% ipython --no-banner

In [1]: import numpy as np

In [2]: from numpy import linalg as LA

In [3]: np.set_printoptions(suppress=True, linewidth=100)

In [4]: out = np.array([[3, 0], [4, 3]])

In [5]: W2 = np.array([[-8, -8], [3, -9]])

In [6]: mat = np.kron(out, W2)

In [7]: mat
Out[7]: 
array([[-24, -24,   0,   0],
       [  9, -27,   0,   0],
       [-32, -32, -24, -24],
       [ 12, -36,   9, -27]])

In [8]: f = np.array([6, 3, 6, 9])

In [9]: out = mat + np.outer(f, np.eye(4)[0])

In [10]: LA.matrix_rank(out - mat)
Out[10]: np.int64(1)

In [11]: round(LA.det(out) / LA.det(mat), 2), round(float(1 + LA.solve(mat, f)[0]), 2)
Out[11]: (np.float64(0.9), 0.9)

In [12]: x = np.array([2, 2, 3, 3])

In [13]: target = mat @ x

In [14]: target
Out[14]: array([ -96,  -36, -272, -102])

In [15]: np.round(LA.solve(mat, mat[:, 1]), 2)
Out[15]: array([-0.,  1.,  0.,  0.])

In [16]: np.round(LA.solve(mat, target), 2)
Out[16]: array([2., 2., 3., 3.])

In [17]: np.round(LA.solve(mat, -2 * target), 2)
Out[17]: array([-4., -4., -6., -6.])

In [18]: feats = np.load("test9.npy")

In [19]: feats
Out[19]: 
array([[4, 5, 4],
       [0, 0, 0],
       [0, 0, 0],
       [3, 3, 1],
       [0, 0, 0],
       [0, 0, 0],
       [0, 0, 0],
       [0, 0, 0],
       [0, 0, 0],
       [0, 0, 3],
       [0, 0, 3]])

In [20]: np.abs(feats).max()
Out[20]: np.int64(5)

In [21]: np.round(LA.svd(feats, compute_uv=False), 2)
Out[21]: array([8.89, 3.85, 0.37])

In [22]: round(float(LA.norm(feats)), 2)
Out[22]: 9.7

In [23]: np.zeros(11, 3)
---------------------------------------------------------------------------
TypeError                                 Traceback (most recent call last)
Cell In[23], line 1
----> 1 np.zeros(11, 3)

TypeError: Cannot interpret '3' as a data type

In [24]: np.count_nonzero(feats)
Out[24]: np.int64(8)
